% ipython --no-banner

In [1]: import numpy as np

In [2]: np.set_printoptions(precision=1, suppress=True, linewidth=120)

In [3]: arr = np.load("w.npy")

In [4]: print(arr.round(1) + 0)
[[ 0.6 -0.1 -0.4 -0.2 -0.1 -0.5 -0.4]
 [-0.1  1.  -0.1  0.   0.  -0.1 -0.1]
 [-0.4 -0.1  0.6 -0.2 -0.1 -0.5 -0.4]
 [-0.2  0.  -0.2  0.9  0.  -0.3 -0.2]
 [-0.1  0.  -0.1  0.   1.  -0.1 -0.1]
 [-0.5 -0.1 -0.5 -0.3 -0.1  0.3 -0.5]
 [-0.4 -0.1 -0.4 -0.2 -0.1 -0.5  0.6]]

In [5]: vec = np.array([1, 0, -1, -3, -2, 0, 1])

In [6]: print([p for p in range(1, 25) if np.allclose(np.linalg.matrix_power(arr, p), np.eye(7))])
[2, 4, 6, 8, 10, 12, 14, 16, 18, 20, 22, 24]

In [7]: print(np.abs(np.linalg.eigvals(arr)))
[1. 1. 1. 1. 1. 1. 1.]

In [8]: print(7 - np.linalg.matrix_rank(arr - np.eye(7), tol=1e-8))
6

In [9]: print(np.round(arr.T @ (arr @ vec), 1) + 0)
[ 1.  0. -1. -3. -2.  0.  1.]

In [10]: u, g = arr[0], arr[5]

In [11]: print(u @ g)
0.0

In [12]: p = (u @ g) / (u @ u) * u

In [13]: print(p)
[ 0. -0. -0. -0. -0. -0. -0.]

In [14]: vec = np.array([0, 0, -1, 2, 1, 2, 1])

In [15]: y = arr @ vec

In [16]: print(y)
[-1.6 -0.3 -2.6  1.1  0.7 -0.2 -0.6]

In [17]: print(np.round(np.linalg.solve(arr, arr[:, 6]), 1) + 0)
[0. 0. 0. 0. 0. 0. 1.]

In [18]: print(np.linalg.svd(arr, compute_uv=False))
[1. 1. 1. 1. 1. 1. 1.]

In [19]: print(np.round(arr.T @ arr, 1) + 0)
[[1. 0. 0. 0. 0. 0. 0.]
 [0. 1. 0. 0. 0. 0. 0.]
 [0. 0. 1. 0. 0. 0. 0.]
 [0. 0. 0. 1. 0. 0. 0.]
 [0. 0. 0. 0. 1. 0. 0.]
 [0. 0. 0. 0. 0. 1. 0.]
 [0. 0. 0. 0. 0. 0. 1.]]

In [20]: rng = np.random.default_rng(39)

In [21]: lab = rng.permutation(7)

In [22]: B = arr[:, lab] * rng.choice([-1, 1], 7)

In [23]: print(B.round(1) + 0)
[[ 0.4 -0.4 -0.1 -0.6 -0.2 -0.1  0.5]
 [ 0.1 -0.1  1.   0.1  0.   0.   0.1]
 [ 0.4  0.6 -0.1  0.4 -0.2 -0.1  0.5]
 [ 0.2 -0.2  0.   0.2  0.9  0.   0.3]
 [ 0.1 -0.1  0.   0.1  0.   1.   0.1]
 [ 0.5 -0.5 -0.1  0.5 -0.3 -0.1 -0.3]
 [-0.6 -0.4 -0.1  0.4 -0.2 -0.1  0.5]]

In [24]: left, _, Vt = np.linalg.svd(arr.T @ B)

In [25]: print(np.round(np.linalg.lstsq(arr, B)[0], 1) + 0)
[[ 0.  0.  0. -1.  0.  0.  0.]
 [ 0.  0.  1.  0.  0.  0.  0.]
 [ 0.  1.  0.  0.  0.  0.  0.]
 [ 0.  0.  0.  0.  1.  0.  0.]
 [ 0.  0.  0.  0.  0.  1.  0.]
 [ 0.  0.  0.  0.  0.  0. -1.]
 [-1.  0.  0.  0.  0.  0.  0.]]

In [26]: X = np.loadtxt("block17.csv", delimiter=",")

In [27]: print(X)
[[ 1. -1. -1.  1. -1.  1.  1. -1.]
 [ 1.  1. -1. -1. -1. -1.  1.  1.]
 [ 1. -1. -1.  1.  1. -1. -1.  1.]
 [ 1.  1. -1. -1.  1.  1. -1. -1.]
 [ 1. -1.  1. -1. -1.  1. -1.  1.]
 [ 1. -1.  1. -1.  1. -1.  1. -1.]]

In [28]: B = np.linalg.inv(arr)

In [29]: print(np.round(np.linalg.inv(B), 1) + 0)
[[ 0.6 -0.1 -0.4 -0.2 -0.1 -0.5 -0.4]
 [-0.1  1.  -0.1  0.   0.  -0.1 -0.1]
 [-0.4 -0.1  0.6 -0.2 -0.1 -0.5 -0.4]
 [-0.2  0.  -0.2  0.9  0.  -0.3 -0.2]
 [-0.1  0.  -0.1  0.   1.  -0.1 -0.1]
 [-0.5 -0.1 -0.5 -0.3 -0.1  0.3 -0.5]
 [-0.4 -0.1 -0.4 -0.2 -0.1 -0.5  0.6]]

In [30]: print(np.round(np.linalg.det(arr) * B, 1) + 0)
[[-0.6  0.1  0.4  0.2  0.1  0.5  0.4]
 [ 0.1 -1.   0.1  0.   0.   0.1  0.1]
 [ 0.4  0.1 -0.6  0.2  0.1  0.5  0.4]
 [ 0.2  0.   0.2 -0.9  0.   0.3  0.2]
 [ 0.1  0.   0.1  0.  -1.   0.1  0.1]
 [ 0.5  0.1  0.5  0.3  0.1 -0.3  0.5]
 [ 0.4  0.1  0.4  0.2  0.1  0.5 -0.6]]

In [31]: print(round(float(np.linalg.det(arr) * np.linalg.det(B)), 1))
1.0

In [32]: print(np.allclose(B, arr.T))
True

In [33]: print(round(np.linalg.slogdet(arr)[0], 1))
-1.0

In [34]: print(round(np.linalg.cond(arr), 1))
1.0

In [35]: u, g = X[3], X[5]

In [36]: print(u @ g)
0.0

In [37]: print(u @ u)
8.0

In [38]: p = (u @ g) / (u @ u) * u

In [39]: print(np.linalg.matrix_rank(np.outer(u, g)))
1

In [40]: print(round(np.linalg.norm(u + g) ** 2 + np.linalg.norm(u - g) ** 2, 1))
32.0

In [41]: print(np.outer(u, g))
[[ 1. -1.  1. -1.  1. -1.  1. -1.]
 [ 1. -1.  1. -1.  1. -1.  1. -1.]
 [-1.  1. -1.  1. -1.  1. -1.  1.]
 [-1.  1. -1.  1. -1.  1. -1.  1.]
 [ 1. -1.  1. -1.  1. -1.  1. -1.]
 [ 1. -1.  1. -1.  1. -1.  1. -1.]
 [-1.  1. -1.  1. -1.  1. -1.  1.]
 [-1.  1. -1.  1. -1.  1. -1.  1.]]

In [42]: print(g - p)
[ 1. -1.  1. -1.  1. -1.  1. -1.]

In [43]: mat = np.loadtxt("m.csv", delimiter=",")

In [44]: print(mat)
[[ 0.  0.  3. -1. -2. -1. -3. -2.  3.  3.  1.  2.]
 [ 0.  0. -3.  3. -2.  0.  3.  3.  0.  0.  0. -1.]
 [ 3. -3.  0.  0.  0.  0.  0.  0.  0.  0.  0.  0.]
 [-1.  3.  0.  0.  0.  0.  0.  0.  0.  0.  0.  0.]
 [-2. -2.  0.  0.  0.  0.  0.  0.  0.  0.  0.  0.]
 [-1.  0.  0.  0.  0.  0.  0.  0.  0.  0.  0.  0.]
 [-3.  3.  0.  0.  0.  0.  0.  0.  0.  0.  0.  0.]
 [-2.  3.  0.  0.  0.  0.  0.  0.  0.  0.  0.  0.]
 [ 3.  0.  0.  0.  0.  0.  0.  0.  0.  0.  0.  0.]
 [ 3.  0.  0.  0.  0.  0.  0.  0.  0.  0.  0.  0.]
 [ 1.  0.  0.  0.  0.  0.  0.  0.  0.  0.  0.  0.]
 [ 2. -1.  0.  0.  0.  0.  0.  0.  0.  0.  0.  0.]]

In [45]: evals, V = np.linalg.eigh(mat)

In [46]: vec = np.array([1, 2, 1, 1, -1, 2, 2, -2, -2, 1, -2, 2])

In [47]: print(np.abs(mat).sum(axis=1).max(), round(np.abs(evals).max(), 1))
21.0 8.5

In [48]: print(np.round(V * np.maximum(evals, 0) @ V.T, 1) + 0)
[[ 3.4 -1.   1.5 -0.5 -1.  -0.5 -1.5 -1.   1.5  1.5  0.5  1. ]
 [-1.   3.1 -1.5  1.5 -1.   0.   1.5  1.5  0.   0.   0.  -0.5]
 [ 1.5 -1.5  1.1 -0.7  0.1 -0.2 -1.1 -0.9  0.5  0.5  0.2  0.5]
 [-0.5  1.5 -0.7  0.7 -0.5  0.   0.7  0.7  0.   0.   0.  -0.3]
 [-1.  -1.   0.1 -0.5  0.9  0.2 -0.1 -0.3 -0.6 -0.6 -0.2 -0.2]
 [-0.5  0.  -0.2  0.   0.2  0.1  0.2  0.1 -0.2 -0.2 -0.1 -0.1]
 [-1.5  1.5 -1.1  0.7 -0.1  0.2  1.1  0.9 -0.5 -0.5 -0.2 -0.5]
 [-1.   1.5 -0.9  0.7 -0.3  0.1  0.9  0.8 -0.3 -0.3 -0.1 -0.4]
 [ 1.5  0.   0.5  0.  -0.6 -0.2 -0.5 -0.3  0.7  0.7  0.2  0.4]
 [ 1.5  0.   0.5  0.  -0.6 -0.2 -0.5 -0.3  0.7  0.7  0.2  0.4]
 [ 0.5  0.   0.2  0.  -0.2 -0.1 -0.2 -0.1  0.2  0.2  0.1  0.1]
 [ 1.  -0.5  0.5 -0.3 -0.2 -0.1 -0.5 -0.4  0.4  0.4  0.1  0.3]]

In [49]: print((np.sign(V[:, -1].round(6)) == np.sign(V[0, -1].round(6))).astype(int))
[1 0 1 0 0 0 0 0 1 1 1 1]

In [50]: u, g = mat[3], mat[6]

In [51]: print(u @ u)
10.0

In [52]: print(u @ g)
12.0

In [53]: p = (u @ g) / (u @ u) * u

In [54]: print(p)
[-1.2  3.6  0.   0.   0.   0.   0.   0.   0.   0.   0.   0. ]

In [55]: print(np.linalg.matrix_rank(np.outer(u, g)))
1

In [56]: print(np.round(np.linalg.norm(u + g) ** 2 + np.linalg.norm(u - g) ** 2, 1))
56.0

In [57]: A = np.load("dump.npy")

In [58]: print(A)
[[1 2 1 5 4 1 4 4 2 0 0]
 [2 1 2 1 5 4 1 4 4 2 0]
 [1 2 1 2 1 5 4 1 4 4 2]
 [5 1 2 1 2 1 5 4 1 4 4]
 [4 5 1 2 1 2 1 5 4 1 4]
 [1 4 5 1 2 1 2 1 5 4 1]
 [4 1 4 5 1 2 1 2 1 5 4]
 [4 4 1 4 5 1 2 1 2 1 5]
 [2 4 4 1 4 5 1 2 1 2 1]
 [0 2 4 4 1 4 5 1 2 1 2]
 [0 0 2 4 4 1 4 5 1 2 1]]

In [59]: lab = rng.permutation(11)

In [60]: print(lab)
[ 1 10  2  4  3  6  7  9  5  0  8]

In [61]: B = A[lab][:, lab]

In [62]: print(B)
[[1 0 2 5 1 1 4 2 4 2 4]
 [0 1 2 4 4 4 5 2 1 0 1]
 [2 2 1 1 2 4 1 4 5 1 4]
 [5 4 1 1 2 1 5 1 2 4 4]
 [1 4 2 2 1 5 4 4 1 5 1]
 [1 4 4 1 5 1 2 5 2 4 1]
 [4 5 1 5 4 2 1 1 1 4 2]
 [2 2 4 1 4 5 1 1 4 0 2]
 [4 1 5 2 1 2 1 4 1 1 5]
 [2 0 1 4 5 4 4 0 1 1 2]
 [4 1 4 4 1 1 2 2 5 2 1]]

In [63]: print(np.sort(np.abs(np.linalg.eigvals(B))))
[ 1.5  1.7  3.6  4.   4.7  5.3  5.8  7.2  8.   8.2 27.5]

In [64]: print(np.diag(B))
[1 1 1 1 1 1 1 1 1 1 1]

In [65]: B = A + rng.integers(-2, 3, (11, 1)) @ rng.integers(-2, 3, (1, 11))

In [66]: print(B)
[[ 2  4  3  3  3  2  3  5  1  0 -1]
 [ 3  3  4 -1  4  5  0  5  3  2 -1]
 [ 2  4  3  0  0  6  3  2  3  4  1]
 [ 3 -3 -2  5  4 -1  7  2  3  4  6]
 [ 4  5  1  2  1  2  1  5  4  1  4]
 [ 3  8  9 -3  0  3  0  3  3  4 -1]
 [ 4  1  4  5  1  2  1  2  1  5  4]
 [ 5  6  3  2  4  2  1  2  1  1  4]
 [ 0  0  0  5  6  3  3  0  3  2  3]
 [ 0  2  4  4  1  4  5  1  2  1  2]
 [-1 -2  0  6  5  0  5  4  2  2  2]]

In [67]: print(np.linalg.matrix_rank(B - A, tol=1e-8))
1

In [68]: def softmax(z):
    ...:     e = np.exp(z - z.max(axis=-1, keepdims=True))
    ...:     return e / e.sum(axis=-1, keepdims=True)
    ...: 

In [69]: print(np.round(softmax(10 * mat[6]), 1) + 0)
[0. 1. 0. 0. 0. 0. 0. 0. 0. 0. 0. 0.]

In [70]: print(np.round(softmax(mat[6]), 1) + 0)
[0.  0.7 0.  0.  0.  0.  0.  0.  0.  0.  0.  0. ]

In [71]: S = mat @ mat.T / np.sqrt(12)

In [72]: print(np.round(softmax(S + np.triu(np.full(S.shape, -np.inf), 1)), 1) + 0)
[[1.  0.  0.  0.  0.  0.  0.  0.  0.  0.  0.  0. ]
 [0.  1.  0.  0.  0.  0.  0.  0.  0.  0.  0.  0. ]
 [0.  0.  1.  0.  0.  0.  0.  0.  0.  0.  0.  0. ]
 [0.1 0.1 0.  0.9 0.  0.  0.  0.  0.  0.  0.  0. ]
 [0.1 0.1 0.1 0.  0.8 0.  0.  0.  0.  0.  0.  0. ]
 [0.1 0.1 0.1 0.2 0.3 0.2 0.  0.  0.  0.  0.  0. ]
 [0.  0.  0.  0.1 0.  0.  0.8 0.  0.  0.  0.  0. ]
 [0.  0.  0.  0.2 0.  0.  0.5 0.3 0.  0.  0.  0. ]
 [0.  0.  0.4 0.  0.  0.  0.  0.  0.4 0.  0.  0. ]
 [0.  0.  0.3 0.  0.  0.  0.  0.  0.3 0.3 0.  0. ]
 [0.1 0.1 0.2 0.1 0.  0.1 0.  0.  0.2 0.2 0.1 0. ]
 [0.  0.  0.4 0.  0.  0.  0.  0.  0.2 0.2 0.1 0.1]]

In [73]: print(np.round(softmax(S), 1) + 0)
[[1.  0.  0.  0.  0.  0.  0.  0.  0.  0.  0.  0. ]
 [0.  1.  0.  0.  0.  0.  0.  0.  0.  0.  0.  0. ]
 [0.  0.  0.8 0.  0.  0.  0.  0.  0.1 0.1 0.  0.1]
 [0.  0.  0.  0.2 0.  0.  0.4 0.3 0.  0.  0.  0. ]
 [0.1 0.1 0.1 0.  0.6 0.1 0.1 0.  0.  0.  0.  0. ]
 [0.1 0.1 0.  0.1 0.1 0.1 0.2 0.1 0.  0.  0.1 0. ]
 [0.  0.  0.  0.1 0.  0.  0.6 0.3 0.  0.  0.  0. ]
 [0.  0.  0.  0.2 0.  0.  0.5 0.3 0.  0.  0.  0. ]
 [0.  0.  0.3 0.  0.  0.  0.  0.  0.3 0.3 0.  0.1]
 [0.  0.  0.3 0.  0.  0.  0.  0.  0.3 0.3 0.  0.1]
 [0.1 0.1 0.2 0.  0.  0.  0.  0.  0.2 0.2 0.1 0.1]
 [0.  0.  0.4 0.  0.  0.  0.  0.  0.2 0.2 0.1 0.1]]

In [74]: print(softmax(S).round(6).argmax(axis=1))
[0 1 2 6 4 6 6 6 2 2 2 2]

In [75]: th = np.radians(90)

In [76]: R = np.eye(11)

In [77]: R[2, 2] = R[4, 4] = np.cos(th)

In [78]: R[2, 4], R[4, 2] = -np.sin(th), np.sin(th)

In [79]: print(R.round(1) + 0)
[[ 1.  0.  0.  0.  0.  0.  0.  0.  0.  0.  0.]
 [ 0.  1.  0.  0.  0.  0.  0.  0.  0.  0.  0.]
 [ 0.  0.  0.  0. -1.  0.  0.  0.  0.  0.  0.]
 [ 0.  0.  0.  1.  0.  0.  0.  0.  0.  0.  0.]
 [ 0.  0.  1.  0.  0.  0.  0.  0.  0.  0.  0.]
 [ 0.  0.  0.  0.  0.  1.  0.  0.  0.  0.  0.]
 [ 0.  0.  0.  0.  0.  0.  1.  0.  0.  0.  0.]
 [ 0.  0.  0.  0.  0.  0.  0.  1.  0.  0.  0.]
 [ 0.  0.  0.  0.  0.  0.  0.  0.  1.  0.  0.]
 [ 0.  0.  0.  0.  0.  0.  0.  0.  0.  1.  0.]
 [ 0.  0.  0.  0.  0.  0.  0.  0.  0.  0.  1.]]

In [80]: B = A @ R.T

In [81]: print(np.linalg.svd(A, compute_uv=False), np.linalg.svd(B, compute_uv=False))
[27.5  8.2  8.   7.2  5.8  5.3  4.7  4.   3.6  1.7  1.5] [27.5  8.2  8.   7.2  5.8  5.3  4.7  4.   3.6  1.7  1.5]

In [82]: print(np.allclose(A @ A.T, B @ B.T))
True

In [83]: print(np.abs(B - A).max(axis=0))
[0. 0. 8. 0. 4. 0. 0. 0. 0. 0. 0.]

In [84]: print(B)
[[ 1.  2. -4.  5.  1.  1.  4.  4.  2.  0.  0.]
 [ 2.  1. -5.  1.  2.  4.  1.  4.  4.  2.  0.]
 [ 1.  2. -1.  2.  1.  5.  4.  1.  4.  4.  2.]
 [ 5.  1. -2.  1.  2.  1.  5.  4.  1.  4.  4.]
 [ 4.  5. -1.  2.  1.  2.  1.  5.  4.  1.  4.]
 [ 1.  4. -2.  1.  5.  1.  2.  1.  5.  4.  1.]
 [ 4.  1. -1.  5.  4.  2.  1.  2.  1.  5.  4.]
 [ 4.  4. -5.  4.  1.  1.  2.  1.  2.  1.  5.]
 [ 2.  4. -4.  1.  4.  5.  1.  2.  1.  2.  1.]
 [ 0.  2. -1.  4.  4.  4.  5.  1.  2.  1.  2.]
 [ 0.  0. -4.  4.  2.  1.  4.  5.  1.  2.  1.]]
